$ python3 -q
>>> import numpy as np
>>> np.set_printoptions(precision=1, suppress=True, linewidth=160)
>>> m1 = np.load("case4.npy")
>>> m1
array([[-16. , -12.6,  -7.9,  -4.9],
       [-10. ,  -9.8, -20.1,  -2.1],
       [-11.1,  -8. ,   1.9,  -4.1],
       [-50. , -40. , -20.1, -15.9],
       [ 30.2,  25. ,  19.9,   8.9]])
>>> x = np.array([3, 0, 0, 3])
>>> rhs = m1 @ x
>>> print(np.round(np.linalg.solve(m1.T @ m1, m1.T @ rhs), 1) + 0)
[3. 0. 0. 3.]
>>> rng = np.random.default_rng(921905)
>>> rhs = rhs + 0.1 * rng.normal(size=5)
>>> rhs
array([ -62.7,  -36.2,  -45.7, -197.8,  117.5])
>>> beta, *_ = np.linalg.lstsq(m1, rhs)
>>> np.round(m1.T @ (rhs - m1 @ beta), 1) + 0
array([0., 0., 0., 0.])
>>> A = np.load("sample19.npy")
>>> A
array([[-3, -3, -3, -2,  0],
       [-3, -3,  2, -1,  3],
       [-3, -3, -3, -2,  0]])
>>> np.round(A @ np.linalg.pinv(A) @ A, 1) + 0
array([[-3., -3., -3., -2.,  0.],
       [-3., -3.,  2., -1.,  3.],
       [-3., -3., -3., -2.,  0.]])
>>> np.linalg.lstsq(A[:-1].T, A[-1])[2]
np.int32(2)
>>> rank = np.linalg.matrix_rank(A)
>>> print(rank)
2
>>> N = np.linalg.svd(A)[2][rank:].T
>>> np.round(A @ N, 1) + 0
array([[0., 0., 0.],
       [0., 0., 0.],
       [0., 0., 0.]])
>>> np.round(N @ N.T, 1) + 0
array([[ 0.6, -0.4, -0.1, -0.2,  0.2],
       [-0.4,  0.6, -0.1, -0.2,  0.2],
       [-0.1, -0.1,  0.3, -0.2, -0.4],
       [-0.2, -0.2, -0.2,  0.9,  0. ],
       [ 0.2,  0.2, -0.4,  0. ,  0.6]])
>>> N.shape
(5, 3)
>>> [int(np.linalg.matrix_rank(A[:, :j + 1])) for j in range(5)]
[1, 1, 2, 2, 2]
>>> print(np.allclose(A @ N, 0))
True
>>> left, sig, Vt = np.linalg.svd(A)
>>> sig.round(1) + 0
array([8.5, 4.7, 0. ])
>>> M2 = left[:, :2] @ np.diag(sig[:2]) @ Vt[:2]
>>> round(float(np.abs(A - M2).max()), 1)
0.0
>>> round(np.linalg.norm(A - M2, 2), 1), round(sig[2], 1)
(np.float64(0.0), np.float64(0.0))
>>> np.linalg.matrix_rank(M2)
np.int64(2)
>>> M2.round(1) + 0
array([[-3., -3., -3., -2.,  0.],
       [-3., -3.,  2., -1.,  3.],
       [-3., -3., -3., -2.,  0.]])
>>> left, sig, Vt = np.linalg.svd(A)
>>> vecs = Vt[:(sig > 1e-8).sum()]
>>> x = A[2] + 5 * A[1] + rng.integers(2) * np.eye(5)[2]
>>> x
array([-18., -18.,   8.,  -7.,  15.])
>>> np.round(vecs.T @ vecs, 1) + 0
array([[ 0.4,  0.4,  0.1,  0.2, -0.2],
       [ 0.4,  0.4,  0.1,  0.2, -0.2],
       [ 0.1,  0.1,  0.7,  0.2,  0.4],
       [ 0.2,  0.2,  0.2,  0.1,  0. ],
       [-0.2, -0.2,  0.4,  0. ,  0.4]])
>>> np.allclose(vecs.T @ vecs @ x, x)
False
>>> feats = np.load("block8.npy")
>>> feats
array([[  0,   5,   0,   3],
       [  5, -15,   3,  -9],
       [  0,  -1,   0,   4],
       [ -1,   3,   4, -12]])
>>> Q, r_ = np.linalg.qr(m1)
>>> print(np.abs(np.diag(r_)))
[62.4  2.1  3.2  0.2]
>>> print(Q.round(1) + 0)
[[-0.3  0.2 -0.9  0.2]
 [-0.2 -0.8 -0.2 -0.5]
 [-0.2  0.5 -0.2 -0.6]
 [-0.8  0.2  0.4 -0.2]
 [ 0.5  0.3  0.  -0.5]]
>>> r_
array([[62.4, 50.4, 30.7, 19.4],
       [ 0. ,  2.1, 17.9, -1.3],
       [ 0. ,  0. ,  3.2, -0.3],
       [ 0. ,  0. ,  0. ,  0.2]])
>>> np.allclose(r_.T @ r_, m1.T @ m1)
True
>>> arr = np.loadtxt("data.csv", delimiter=",")
>>> print(arr.round(1) + 0)
[[ 0.6  0.4  0.3 -0.7]
 [ 0.7  0.4  0.4 -0.8]
 [ 0.   0.2 -0.2 -0.7]
 [-0.2 -0.1 -0.1  0.2]
 [ 1.2  0.9  0.4 -2. ]]
>>> rank = np.linalg.matrix_rank(arr)
>>> rank
np.int64(2)
>>> N = np.linalg.svd(arr)[2][rank:].T
>>> [int(np.linalg.matrix_rank(arr[:, :j + 1])) for j in range(4)]
[1, 2, 2, 2]
>>> print(N.shape)
(4, 2)
>>> [int(np.linalg.matrix_rank(arr[:i])) for i in range(1, len(arr) + 1)]
[1, 2, 2, 2, 2]
>>> N @ N.T
array([[ 0.4, -0.2, -0.4,  0.1],
       [-0.2,  0.9, -0.1,  0.3],
       [-0.4, -0.1,  0.6, -0.2],
       [ 0.1,  0.3, -0.2,  0.1]])
>>> print(np.round(arr @ N, 1) + 0)
[[0. 0.]
 [0. 0.]
 [0. 0.]
 [0. 0.]
 [0. 0.]]
>>> print(np.allclose(arr @ N, 0))
True
>>> [int(np.linalg.matrix_rank(np.delete(arr, i, axis=0))) for i in range(5)]
[2, 2, 2, 2, 2]
>>> left, sig, Vt = np.linalg.svd(arr, full_matrices=False)
>>> np.abs(Vt[0])
array([0.5, 0.4, 0.2, 0.8])
>>> np.round(np.sqrt((sig ** 2).sum()), 1), round(np.linalg.norm(arr), 1)
(np.float64(3.1), np.float64(3.1))
>>> np.round(left.T @ arr @ Vt.T, 1) + 0
array([[3.1, 0. , 0. , 0. ],
       [0. , 0.6, 0. , 0. ],
       [0. , 0. , 0. , 0. ],
       [0. , 0. , 0. , 0. ]])
>>> np.round(Vt @ Vt.T, 1) + 0
array([[1., 0., 0., 0.],
       [0., 1., 0., 0.],
       [0., 0., 1., 0.],
       [0., 0., 0., 1.]])
>>> M2 = arr / np.linalg.norm(arr, axis=1, keepdims=True)
>>> cov = M2 @ M2.T
>>> (cov - 2 * np.eye(5)).round(6).argmax(axis=1)
array([1, 0, 4, 2, 0])
>>> round(np.degrees(np.arccos(np.clip(cov[2, 3], -1, 1))), 1)
np.float64(132.1)
>>> np.argwhere(np.triu(np.abs(cov) > 0.95, 1))
array([[0, 1],
       [0, 3],
       [0, 4],
       [1, 3],
       [1, 4],
       [3, 4]])
>>> np.linalg.norm(M2, axis=1)
array([1., 1., 1., 1., 1.])
